>>> import numpy as np
>>> np.set_printoptions(precision=2, suppress=True, linewidth=100, floatmode="fixed")
>>> def rnd(a):
...     return np.round(a, 2) + 0
... 
>>> rng = np.random.default_rng(235316)
>>> z = rng.integers(0, 2, 3)
>>> M = np.triu((z[:, None] == z) & (rng.random((3, 3)) < 0.8), 1).astype(int)
>>> M += M.T
>>> print(M)
[[0 0 1]
 [0 0 0]
 [1 0 0]]
>>> # 2 groups of indices that never mix
>>> r = np.linalg.matrix_rank(M)
>>> print(r)
2
>>> ns = np.linalg.svd(M)[2][r:].T
>>> print([int(np.linalg.matrix_rank(np.delete(M, i, axis=0))) for i in range(3)])
[1, 2, 1]
>>> print([int(np.linalg.matrix_rank(M[:, :j + 1])) for j in range(3)])
[1, 1, 2]
>>> print(M @ ns)
[[0.00]
 [0.00]
 [0.00]]
>>> print([int(np.linalg.matrix_rank(M[:i])) for i in range(1, len(M) + 1)])
[1, 1, 2]
>>> print(ns[:, 0] / ns[np.abs(ns[:, 0]).round(6).argmax(), 0])
[0.00 1.00 0.00]
>>> print(np.allclose(M[:-1].T @ np.linalg.lstsq(M[:-1].T, M[-1])[0], M[-1]))
False
>>> print(rnd(np.trace(np.linalg.pinv(M) @ M)))
2.0
>>> print(np.linalg.lstsq(M[:-1].T, M[-1])[2])
1
>>> try:
...     np.linalg.inv(M)
... except np.linalg.LinAlgError as e:
...     print(repr(e))
... 
LinAlgError('Singular matrix')
>>> mat = np.load("run6.npy")
>>> print(mat)
[[ 8  9  1]
 [ 9 13  6]
 [18 14  6]
 [25 17 15]
 [32 21 15]
 [33 25 19]
 [37 34 21]
 [39 40 23]
 [42 46 26]
 [50 48 28]
 [58 51 29]
 [66 57 38]]
>>> z = mat[:, 2] > np.median(mat[:, 2])
>>> u = mat[z].mean(axis=0) - mat[~z].mean(axis=0)
>>> print(((mat - mat.mean(axis=0)) @ u > 0).astype(int))
[0 0 0 0 0 0 1 1 1 1 1 1]
>>> print(z.astype(int))
[0 0 0 0 0 0 1 1 1 1 1 1]
>>> print((((mat - mat.mean(axis=0)) @ u > 0) == z).mean())
1.0
>>> Y = np.c_[mat[:, :1] @ np.array([[5]]), np.array([2, 1, 1, 2, 2, 1, 2, 1, 0, 1, 2, 2])]
>>> print(Y)
[[ 40   2]
 [ 45   1]
 [ 90   1]
 [125   2]
 [160   2]
 [165   1]
 [185   2]
 [195   1]
 [210   0]
 [250   1]
 [290   2]
 [330   2]]
>>> print(rnd(np.linalg.norm(np.linalg.qr(mat)[0].T @ Y, axis=0) ** 2 / ((Y ** 2).sum(axis=0) + 1e-12)))
[1.00 0.80]
>>> print(np.linalg.matrix_rank(np.c_[mat, Y]))
4
>>> print(np.linalg.matrix_rank(Y))
2
>>> print(rnd(np.linalg.norm(Y - mat @ np.linalg.lstsq(mat, Y)[0], axis=0)))
[0.00 2.40]
>>> def softmax(z):
...     e = np.exp(z - z.max(axis=-1, keepdims=True))
...     return e / e.sum(axis=-1, keepdims=True)
... 
>>> print(rnd(softmax(Y[5] + 3)))
[1.00 0.00]
>>> print(softmax(10 * Y[5]))
[1.00 0.00]
>>> print(rnd(softmax(Y[5])))
[1.00 0.00]
>>> att = Y @ Y.T / np.sqrt(2)
>>> print(rnd(softmax(att + np.triu(np.full(att.shape, -np.inf), 1))))
[[1.00 0.00 0.00 0.00 0.00 0.00 0.00 0.00 0.00 0.00 0.00 0.00]
 [0.00 1.00 0.00 0.00 0.00 0.00 0.00 0.00 0.00 0.00 0.00 0.00]
 [0.00 0.00 1.00 0.00 0.00 0.00 0.00 0.00 0.00 0.00 0.00 0.00]
 [0.00 0.00 0.00 1.00 0.00 0.00 0.00 0.00 0.00 0.00 0.00 0.00]
 [0.00 0.00 0.00 0.00 1.00 0.00 0.00 0.00 0.00 0.00 0.00 0.00]
 [0.00 0.00 0.00 0.00 0.00 1.00 0.00 0.00 0.00 0.00 0.00 0.00]
 [0.00 0.00 0.00 0.00 0.00 0.00 1.00 0.00 0.00 0.00 0.00 0.00]
 [0.00 0.00 0.00 0.00 0.00 0.00 0.00 1.00 0.00 0.00 0.00 0.00]
 [0.00 0.00 0.00 0.00 0.00 0.00 0.00 0.00 1.00 0.00 0.00 0.00]
 [0.00 0.00 0.00 0.00 0.00 0.00 0.00 0.00 0.00 1.00 0.00 0.00]
 [0.00 0.00 0.00 0.00 0.00 0.00 0.00 0.00 0.00 0.00 1.00 0.00]
 [0.00 0.00 0.00 0.00 0.00 0.00 0.00 0.00 0.00 0.00 0.00 1.00]]
>>> print(softmax(att)[5] @ Y)
[330.00   2.00]
>>> Xs = (mat - mat.mean(axis=0)) / mat.std(axis=0)
>>> print(np.argwhere(np.abs(Xs) > 2))
[]
>>> c = np.linalg.lstsq(np.delete(Xs, 2, axis=1), Xs[:, 2])[0]
>>> print(rnd(1 - np.var(Xs[:, 2] - np.delete(Xs, 2, axis=1) @ c)))
0.97
>>> print(rnd(c))
[0.68 0.31]
>>> sigma = 3 * 0.9 ** np.arange(4)
>>> O, _ = np.linalg.qr(np.array([[0.3, -0.2, -0.3, -0.2],
...     [-0.5, 0.5, 0.1, 1.9],
...     [-0.4, 0.2, -0.8, -0.3],
...     [-0.5, 0.5, -0.9, 0.6]]))
>>> arr = rng.normal(size=(11, 4)) * sigma @ O
>>> print(rnd(arr))
[[-0.01  1.18  3.75 -3.76]
 [-3.35  1.23 -0.03  3.68]
 [-3.02  0.69 -2.01 -1.36]
 [ 0.63  2.90  0.55  1.57]
 [ 3.01  2.36  2.27  1.65]
 [ 3.48  4.24  2.06  1.30]
 [-2.11  1.86 -2.56 -1.75]
 [ 4.85  1.27 -1.45  1.90]
 [ 4.25 -1.91  0.17 -3.10]
 [ 0.96 -0.36  0.09 -4.37]
 [-3.03 -4.97  0.92  5.68]]
>>> Y = np.c_[arr[:, :3] @ np.array([[0, 0, 2], [2, 0, 1], [-1, 0, -1]]), np.array([-2, -9, -9, -2, -6, 5, -8, -7, -9, 4, 3])]
>>> print(rnd(Y))
[[ -1.39   0.00  -2.59  -2.00]
 [  2.48   0.00  -5.44  -9.00]
 [  3.39   0.00  -3.35  -9.00]
 [  5.24   0.00   3.60  -2.00]
 [  2.46   0.00   6.12  -6.00]
 [  6.42   0.00   9.14   5.00]
 [  6.28   0.00   0.21  -8.00]
 [  3.99   0.00  12.42  -7.00]
 [ -4.00   0.00   6.41  -9.00]
 [ -0.80   0.00   1.48   4.00]
 [-10.86   0.00 -11.95   3.00]]
>>> print(np.linalg.matrix_rank(np.c_[arr, Y]))
5
>>> print(rnd(np.linalg.norm(np.linalg.qr(arr)[0].T @ Y, axis=0) ** 2 / ((Y ** 2).sum(axis=0) + 1e-12)))
[1.00 0.00 1.00 0.17]
>>> print(np.linalg.matrix_rank(Y))
3
>>> Uu, sigma, Vh = np.linalg.svd(Y)
>>> V = Vh[:(sigma > 1e-8).sum()]
>>> x = Y[3] + -1 * Y[2] + rng.integers(2) * np.eye(4)[2]
>>> print(rnd(x))
[1.85 0.00 6.94 7.00]
>>> print(rnd(V.T @ V))
[[1.00 0.00 0.00 0.00]
 [0.00 0.00 0.00 0.00]
 [0.00 0.00 1.00 0.00]
 [0.00 0.00 0.00 1.00]]
>>> print(rnd(np.linalg.norm(x - V.T @ V @ x)))
0.0
>>> print(rnd(np.diag(V.T @ V)))
[1.00 0.00 1.00 1.00]
>>> Y = np.array([[-2, 5, 2, 5], [-1, -4, -4, 4], [-2, -2, -5, 5], [0, 5, 1, 4]])
>>> F = Y + Y.T
>>> print(F)
[[ -4   4   0   5]
 [  4  -8  -6   9]
 [  0  -6 -10   6]
 [  5   9   6   8]]
>>> # equal to its transpose
>>> ev, V = np.linalg.eigh(F)
>>> x = np.array([-1, -1, 1, 1])
>>> print((np.sign(V[:, -1].round(6)) == np.sign(V[0, -1].round(6))).astype(int))
[1 1 1 1]
>>> print(rnd(V * np.abs(ev) @ V.T))
[[ 6.86 -0.63  1.11  2.89]
 [-0.63 11.97  7.30  0.29]
 [ 1.11  7.30 10.43 -2.95]
 [ 2.89  0.29 -2.95 13.74]]
>>> print(x @ F @ x / (x @ x), rnd(ev[0]), rnd(ev[-1]))
-2.5 -19.19 14.5
>>> print(np.abs(F).sum(axis=1).max(), rnd(np.abs(ev).max()))
28 19.19
>>> ev, V = np.linalg.eigh(F)
>>> print((ev > 1e-8).sum(), (ev < -1e-8).sum())
1 3
>>> print(rnd(ev))
[-19.19  -6.91  -2.40  14.50]
>>> print(rnd(np.linalg.svd(F, compute_uv=False)))
[19.19 14.50  6.91  2.40]
>>> print(rnd(V.T @ F @ V))
[[-19.19   0.00   0.00   0.00]
 [  0.00  -6.91   0.00   0.00]
 [  0.00   0.00  -2.40   0.00]
 [  0.00   0.00   0.00  14.50]]
>>> print(rnd(np.linalg.eigvalsh(F @ F)))
[  5.76  47.72 210.21 368.31]
>>> print(rnd(np.linalg.eigvalsh(F + -1 * np.eye(4))))
[-20.19  -7.91  -3.40  13.50]
>>> print(np.abs(V[:, -1]).round(6).argmax())
3
>>> print(rnd(np.abs(V[:, -1])))
[0.31 0.37 0.12 0.87]
>>> print(rnd(V.T @ V))
[[1.00 0.00 0.00 0.00]
 [0.00 1.00 0.00 0.00]
 [0.00 0.00 1.00 0.00]
 [0.00 0.00 0.00 1.00]]
>>> print(rnd(ev.sum()), np.trace(F))
-14.0 -14
>>> O, R = np.linalg.qr(F)
>>> print(rnd(np.trace(O @ O.T)))
4.0
>>> print(rnd(np.abs(np.diag(R))))
[ 7.55 14.03  6.13  7.11]
>>> print(O.shape, R.shape)
(4, 4) (4, 4)
>>> print(np.allclose(R.T @ R, F.T @ F))
True
>>> ev, V = np.linalg.eig(F)
>>> print(rnd(np.sort(np.linalg.eigvals(np.linalg.inv(F)))))
[-0.42 -0.14 -0.05  0.07]
>>> x = np.array([-2, -2, 2, 1])
>>> target = F @ x
>>> c, lr = np.zeros(4), 1 / np.linalg.norm(F, 2) ** 2
>>> for i in range(150):
...     c -= lr * F.T @ (F @ c - target)
...     if i % 50 == 0: print(i, round(np.linalg.norm(F @ c - target), 2))
... 
0 9.02
50 3.82
100 1.74
>>> print(rnd(c))
[-1.86 -1.82  1.78  0.90]
>>> K = np.load("m.npy")
>>> print(K)
[[ 0 -2  1  0]
 [-1  0  2  0]
 [-2  0  1  0]
 [ 0  0  0  1]]
>>> # 2 blocks once reordered
>>> print(K @ K)
[[ 0  0 -3  0]
 [-4  2  1  0]
 [-2  4 -1  0]
 [ 0  0  0  1]]
>>> print(rnd(np.sort(np.linalg.eigvals(K).real)))
[-0.61 -0.61  1.00  2.22]
>>> print(np.flatnonzero(np.linalg.matrix_power((K != 0) + (K.T != 0) + np.eye(4), 4)[3]))
[3]
>>> G = K.T @ K
>>> print(np.allclose(G, G.T))
True
>>> print(rnd(np.linalg.svd(K, compute_uv=False) ** 2))
[9.92 4.22 1.00 0.86]
>>> u = np.array([-2, 1, -1, 1])
>>> Y = K + np.outer(u, np.eye(4)[0])
>>> print(rnd(np.linalg.det(Y) / np.linalg.det(K)), rnd(1 + np.linalg.solve(K, u)[0]))
2.0 2.0
>>> print(np.linalg.matrix_rank(Y - K))
1
>>> print(Y)
[[-2.00 -2.00  1.00  0.00]
 [ 0.00  0.00  2.00  0.00]
 [-3.00  0.00  1.00  0.00]
 [ 1.00  0.00  0.00  1.00]]
>>> O, R = np.linalg.qr(Y)
>>> print(rnd(R))
[[ 3.74  1.07 -1.34  0.27]
 [ 0.00 -1.69  0.34  0.17]
 [ 0.00  0.00  2.02  0.15]
 [ 0.00  0.00  0.00  0.94]]
>>> print(O.shape, R.shape)
(4, 4) (4, 4)
>>> print(rnd(np.trace(O @ O.T)))
4.0
>>> m1 = np.array([[5.0, 1.0, 2.0, 1.0],
...     [-2.0, 2.0, -2.0, -1.0],
...     [-2.0, -2.0, 1.0, 0.0],
...     [-2.0, 0.0, -2.0, 1.0]])
>>> u = np.array([0, 2, 3, 2])
>>> Y = m1 + np.outer(u, np.eye(4)[0])
>>> print(np.linalg.matrix_rank(Y - m1))
1
>>> Uu, sigma, Vh = np.linalg.svd(m1, full_matrices=False)
>>> print(rnd(sigma / sigma[0]))
[1.00 0.53 0.25 0.06]
>>> print(np.abs(Uu[:, 0]).round(6).argmax())
0
>>> print(rnd(np.cumsum(sigma ** 2) / np.sum(sigma ** 2)))
[0.74 0.95 1.00 1.00]
>>> print(rnd(Vh @ Vh.T))
[[1.00 0.00 0.00 0.00]
 [0.00 1.00 0.00 0.00]
 [0.00 0.00 1.00 0.00]
 [0.00 0.00 0.00 1.00]]
>>> print(np.allclose(Uu * sigma @ Vh, m1))
True
>>> x = np.array([0, 5, -5, 0])
>>> h1 = np.maximum(m1 @ x, 0)
>>> print(np.flatnonzero(h1 > 1e-9))
[1 3]
>>> print(m1 * (h1 > 1e-9)[:, None])
[[ 0.00  0.00  0.00  0.00]
 [-2.00  2.00 -2.00 -1.00]
 [-0.00 -0.00  0.00  0.00]
 [-2.00  0.00 -2.00  1.00]]
>>> print(m1.T @ h1)
[-60.00  40.00 -60.00 -10.00]
>>> print(rnd(np.tanh(m1 @ x)))
[-1.00  1.00 -1.00  1.00]
>>> z = rng.permutation(4)
>>> Y = m1[:, z] * rng.choice([-1, 1], 4)
>>> print(Y)
[[ 1.00 -5.00 -2.00  1.00]
 [-1.00  2.00  2.00  2.00]
 [ 0.00  2.00 -1.00 -2.00]
 [ 1.00  2.00  2.00  0.00]]
>>> Uu, _, Vh = np.linalg.svd(m1.T @ Y)
>>> print(rnd(Uu @ Vh))
[[ 0.00 -1.00  0.00  0.00]
 [ 0.00  0.00  0.00  1.00]
 [ 0.00  0.00 -1.00  0.00]
 [ 1.00  0.00  0.00  0.00]]
>>> print(z)
[3 0 2 1]
